>>> import numpy as np
>>> from numpy import linalg as LA
>>> np.set_printoptions(precision=2, suppress=True, linewidth=200)
>>> W0 = np.load("layer19.npy")
>>> print(W0)
[[ 0.06 -0.06  0.04  0.03 -0.08 -0.2 ]
 [-0.06  0.06 -0.04 -0.03  0.08  0.2 ]
 [ 0.04 -0.04  0.04  0.03 -0.06 -0.16]
 [ 0.03 -0.03  0.03  0.02 -0.05 -0.12]
 [-0.08  0.08 -0.06 -0.05  0.11  0.28]
 [-0.2   0.2  -0.16 -0.12  0.28  0.72]]
>>> M2 = W0 / np.sqrt((W0 ** 2).mean(axis=1, keepdims=True))
>>> print(M2[3])
[ 0.58 -0.58  0.46  0.35 -0.81 -2.08]
>>> print(W0 - W0.mean(axis=1, keepdims=True))
[[ 0.09 -0.02  0.08  0.07 -0.04 -0.17]
 [-0.09  0.02 -0.08 -0.07  0.04  0.17]
 [ 0.07 -0.02  0.06  0.05 -0.04 -0.13]
 [ 0.05 -0.01  0.05  0.04 -0.03 -0.1 ]
 [-0.12  0.03 -0.11 -0.09  0.06  0.23]
 [-0.32  0.08 -0.28 -0.24  0.16  0.6 ]]
>>> print(LA.norm(M2, axis=1))
[2.45 2.45 2.45 2.45 2.45 2.45]
>>> print(LA.matrix_rank(M2) == LA.matrix_rank(W0))
True
>>> J = np.load("a.npy")
>>> print(J)
[[-4 -4 -4  6  6  6]
 [-6 -6 -4  9  9  6]
 [-6 -2 -4  9  3  6]
 [-4 -4 -4  2  2  2]
 [-6 -6 -4  3  3  2]
 [-6 -2 -4  3  1  2]]
>>> O, evecs = LA.qr(J[:, :4])[0], LA.qr(J[:, 4:])[0]
>>> sigma = LA.svd(O.T @ evecs, compute_uv=False)
>>> print(np.degrees(np.arccos(sigma.clip(0, 1))))
[ 4.46 26.57]
>>> print((sigma > 0.9).sum())
1
>>> print(sigma)
[1.   0.89]
>>> x0 = np.array([7, 8, 4, 5, 3, 9])
>>> rhs = J @ x0
>>> print(rhs)
[ 26  20  34 -42 -64 -38]
>>> print(np.round(LA.solve(J, J[:, 0]), 2) + 0)
[1. 0. 0. 0. 0. 0.]
>>> data = np.loadtxt("mat.csv", delimiter=",")
>>> print(data)
[[ 1. 17. 15. 25. 12. 24. 25.  7. 28.]
 [ 5. 18. 16. 33. 30. 32. 24. 22. 35.]
 [ 1. 11.  9. 17.  8. 16. 15.  5. 18.]
 [ 4. 11.  9. 22. 21. 21. 13. 16. 22.]
 [ 9. 16. 14. 37. 46. 36. 18. 36. 37.]
 [ 3. 28. 26. 43. 28. 42. 42. 18. 49.]
 [ 3.  4.  2. 11. 12. 10.  2. 10.  9.]
 [10. 11.  9. 32. 47. 31.  9. 38. 30.]
 [ 9. 34. 32. 61. 58. 60. 48. 42. 67.]
 [ 8. 33. 31. 58. 53. 57. 47. 38. 64.]
 [10. 23. 21. 48. 55. 47. 29. 42. 50.]
 [ 4. 26. 24. 42. 31. 41. 38. 21. 47.]
 [ 9. 13. 11. 33. 44. 32. 13. 35. 32.]
 [ 9. 22. 20. 45. 50. 44. 28. 38. 47.]
 [ 1. 26. 24. 37. 18. 36. 40. 10. 43.]
 [ 8. 18. 16. 38. 43. 37. 22. 33. 39.]
 [ 9. 13. 11. 33. 44. 32. 13. 35. 32.]
 [ 5. 21. 19. 37. 32. 36. 29. 23. 40.]
 [ 4. 29. 27. 46. 33. 45. 43. 22. 52.]
 [ 2. 18. 16. 28. 17. 27. 26. 11. 31.]
 [ 5.  9.  7. 21. 24. 20.  9. 19. 20.]
 [ 4. 26. 24. 42. 31. 41. 38. 21. 47.]
 [ 8. 18. 16. 38. 43. 37. 22. 33. 39.]
 [ 2. 15. 13. 24. 15. 23. 21. 10. 26.]
 [10. 14. 12. 36. 49. 35. 14. 39. 35.]
 [ 5. 27. 25. 45. 36. 44. 39. 25. 50.]
 [ 7. 17. 15. 35. 38. 34. 21. 29. 36.]
 [ 6. 22. 20. 40. 37. 39. 30. 27. 43.]
 [ 5. 30. 28. 49. 38. 48. 44. 26. 55.]
 [ 8. 33. 31. 58. 53. 57. 47. 38. 64.]]
>>> left, sigma, vt = LA.svd(data)
>>> evecs = vt[:(sigma > 1e-8).sum()]
>>> rng = np.random.default_rng(5856)
>>> x0 = data[10] + 2 * data[1] + rng.integers(2) * np.eye(9)[6]
>>> print(x0)
[ 20.  59.  53. 114. 115. 111.  78.  86. 120.]
>>> print(np.diag(evecs.T @ evecs))
[0.04 0.14 0.23 0.52 0.59 0.27 0.6  0.38 0.24]
>>> print(np.allclose(evecs.T @ evecs @ x0, x0))
False
